$ python -q
>>> import numpy as np
>>> import numpy.linalg as la
>>> np.set_printoptions(precision=2, suppress=True, linewidth=100)
>>> tidy = lambda a: np.round(a, 2) + 0
>>> m1 = np.load("test5.npy")
>>> tidy(m1)
array([[-0.7 ,  0.7 ,  0.12],
       [-0.37, -0.51,  0.78],
       [ 0.61,  0.5 ,  0.62]])
>>> tidy(la.det(m1[::-1]))
np.float64(-1.0)
>>> tidy(np.poly(m1))
array([ 1.  ,  0.59, -0.59, -1.  ])
>>> X = np.load("m.npy")
>>> X
array([[-3,  0,  0],
       [ 0,  0,  3],
       [ 0, -2,  0]])
>>> (la.matrix_power((X != 0) + (X.T != 0) + np.eye(3), 3) > 0).astype(int)
array([[1, 0, 0],
       [0, 1, 1],
       [0, 1, 1]])
>>> (X != 0).astype(int)
array([[1, 0, 0],
       [0, 0, 1],
       [0, 1, 0]])
>>> X - X[0]
array([[ 0,  0,  0],
       [ 3,  0,  3],
       [ 3, -2,  0]])
>>> la.matrix_rank(X)
np.int64(3)
>>> rng = np.random.default_rng(21523)
>>> lab = rng.permutation(3)
>>> print(lab)
[0 2 1]
>>> M2 = X[lab][:, lab]
>>> M2
array([[-3,  0,  0],
       [ 0,  0, -2],
       [ 0,  3,  0]])
>>> ang = np.radians(36)
>>> R = np.eye(3)
>>> R[0, 0] = R[2, 2] = np.cos(ang)
>>> R[0, 2], R[2, 0] = -np.sin(ang), np.sin(ang)
>>> tidy(R)
array([[ 0.81,  0.  , -0.59],
       [ 0.  ,  1.  ,  0.  ],
       [ 0.59,  0.  ,  0.81]])
>>> M2 = X @ R.T
>>> print(tidy(la.det(R)), tidy(np.trace(R)))
1.0 2.62
>>> tidy(M2)
array([[-2.43,  0.  , -1.76],
       [-1.76,  0.  ,  2.43],
       [ 0.  , -2.  ,  0.  ]])
>>> print(np.allclose(la.norm(X, axis=1), la.norm(M2, axis=1)))
True
>>> print(tidy(np.abs(M2 - X).max(axis=0)))
[1.76 0.   1.76]
>>> f, g = m1[0], m1[1]
>>> print(f @ g)
0.0
>>> pr = (f @ g) / (f @ f) * f
>>> la.matrix_rank(np.outer(f, g))
np.int64(1)
>>> print(tidy(la.norm(f + g) ** 2 + la.norm(f - g) ** 2))
4.0
>>> tidy(g - pr)
array([-0.37, -0.51,  0.78])
>>> M2 = np.array([[1, 1], [1, -1]])
>>> mat = np.kron(M2, np.kron(M2, M2))[rng.permutation(8)][:4]
>>> mat
array([[ 1, -1,  1, -1, -1,  1, -1,  1],
       [ 1, -1, -1,  1,  1, -1, -1,  1],
       [ 1,  1, -1, -1,  1,  1, -1, -1],
       [ 1, -1, -1,  1, -1,  1,  1, -1]])
>>> M2 = mat[0, 0] * mat[1:] - np.outer(mat[1:, 0], mat[0])
>>> M2
array([[ 0,  0, -2,  2,  2, -2,  0,  0],
       [ 0,  2, -2,  0,  2,  0,  0, -2],
       [ 0,  0, -2,  2,  0,  0,  2, -2]])
>>> print(mat[:, 0] / mat[0, 0])
[1. 1. 1. 1.]
>>> la.matrix_rank(M2), la.matrix_rank(mat)
(np.int64(3), np.int64(4))
